% python3 -q
>>> import numpy as np
>>> import numpy.linalg as la
>>> np.set_printoptions(suppress=True, linewidth=160)
>>> rnd = lambda a: np.round(a, 3) + 0
>>> arr = np.array([[0, 4, 0], [0, 0, -6], [0, 0, 0]])
>>> # null space of dimension 1
>>> rank = la.matrix_rank(arr)
>>> print(rank)
2
>>> null = la.svd(arr)[2][rank:].T
>>> la.matrix_rank(arr.T @ arr), la.matrix_rank(arr @ arr.T)
(np.int64(2), np.int64(2))
>>> null.shape
(3, 1)
>>> [int(la.matrix_rank(arr[:i])) for i in range(1, len(arr) + 1)]
[1, 2, 2]
>>> null[:, 0] / null[np.abs(null[:, 0]).round(6).argmax(), 0]
array([ 1., -0., -0.])
>>> rng = np.random.default_rng(77780)
>>> idx = rng.integers(0, 3, 3)
>>> K = np.triu((idx[:, None] == idx) & (rng.random((3, 3)) < 0.8), 1).astype(int)
>>> K += K.T
>>> print(K)
[[0 0 1]
 [0 0 0]
 [1 0 0]]
>>> A2 = K + rng.integers(-2, 3, (3, 2)) @ rng.integers(-2, 3, (2, 3))
>>> print(A2)
[[-2  1  4]
 [ 2 -1  0]
 [ 7 -3 -5]]
>>> np.abs(A2 - K).sum(axis=1)
array([ 6,  3, 14])
>>> print(rnd(la.svd(A2 - K, compute_uv=False)))
[9.279 1.704 0.   ]
>>> rnd(la.eigvals(A2).sum().real)
np.float64(-8.0)
>>> rnd(la.eigvals(A2))
array([-9.345,  1.611, -0.266])
>>> rnd(np.poly(A2))
array([  1.,   8., -13.,  -4.])
>>> print(rnd(la.det(A2.T)))
4.0
>>> idx = rng.permutation(3)
>>> idx
array([0, 2, 1])
>>> A2 = K[idx][:, idx]
>>> rnd(la.det(A2)), rnd(la.det(K[idx]))
(np.float64(0.0), np.float64(0.0))
>>> np.allclose(A2, K)
False
>>> np.trace(A2)
np.int64(0)
>>> t3 = np.stack([K, 5 * K, K[::-1]])
>>> print(la.matrix_rank(t3.reshape(3, -1)))
2
>>> rnd(la.det(t3))
array([0., 0., 0.])
>>> print(t3.sum(axis=0))
[[1 0 6]
 [0 0 0]
 [6 0 1]]
>>> np.einsum("bij,cij->bc", t3, t3)
array([[ 2, 10,  0],
       [10, 50,  0],
       [ 0,  0,  2]])
>>> np.unique(K.round(6), axis=0).shape
(3, 3)
>>> rnd(np.trace(la.pinv(K) @ K))
np.float64(2.0)
>>> print(la.lstsq(K[:-1].T, K[-1])[2])
1
>>> np.allclose(K[:-1].T @ la.lstsq(K[:-1].T, K[-1])[0], K[-1])
False
>>> rnd(K @ la.pinv(K) @ K)
array([[0., 0., 1.],
       [0., 0., 0.],
       [1., 0., 0.]])
>>> C = np.array([[4, 0, 5, 4], [8, 6, 8, 6], [3, 7, 2, 3]])
>>> mat = np.repeat(C, 22 // 3, axis=0)
>>> mat = mat + 0.1 * rng.normal(size=mat.shape)
>>> print(rnd(mat))
[[ 3.903 -0.124  4.952  4.108]
 [ 4.074  0.111  5.033  3.895]
 [ 3.842 -0.179  5.178  3.941]
 [ 3.881  0.028  4.996  3.875]
 [ 3.916 -0.112  5.14   4.171]
 [ 4.035 -0.147  4.946  3.864]
 [ 4.026 -0.029  5.115  4.102]
 [ 8.131  5.978  7.901  5.946]
 [ 7.993  6.101  7.914  6.049]
 [ 8.102  5.919  8.01   6.062]
 [ 8.015  5.857  8.002  5.873]
 [ 7.879  6.067  8.127  6.024]
 [ 7.963  5.883  7.873  5.893]
 [ 8.     6.124  7.982  5.942]
 [ 2.841  7.012  1.968  3.155]
 [ 3.106  6.934  2.018  3.09 ]
 [ 3.101  6.913  1.982  3.15 ]
 [ 3.135  7.064  1.94   2.932]
 [ 2.932  6.869  1.916  3.015]
 [ 3.015  6.992  2.183  3.056]
 [ 3.074  6.899  2.102  3.048]]
>>> C2 = np.cov(mat, rowvar=False)
>>> rnd(np.corrcoef(mat.T))
array([[ 1.   ,  0.219,  0.935,  0.986],
       [ 0.219,  1.   , -0.138,  0.077],
       [ 0.935, -0.138,  1.   ,  0.974],
       [ 0.986,  0.077,  0.974,  1.   ]])
>>> rnd(np.polyfit(mat[:, 1], mat[:, 0], 1))
array([0.153, 4.343])
>>> rnd(np.corrcoef(mat[:, 1], mat[:, 0])[0, 1])
np.float64(0.219)
>>> np.argsort(-mat.std(axis=0).round(6), kind="stable")
array([1, 2, 0, 3])
>>> rnd(np.median(mat, axis=0))
array([3.916, 5.978, 5.033, 3.941])
>>> print(rnd(C2))
[[ 4.925  1.549  5.172  2.724]
 [ 1.549 10.141 -1.093  0.307]
 [ 5.172 -1.093  6.218  3.025]
 [ 2.724  0.307  3.025  1.551]]
>>> C2.shape
(4, 4)
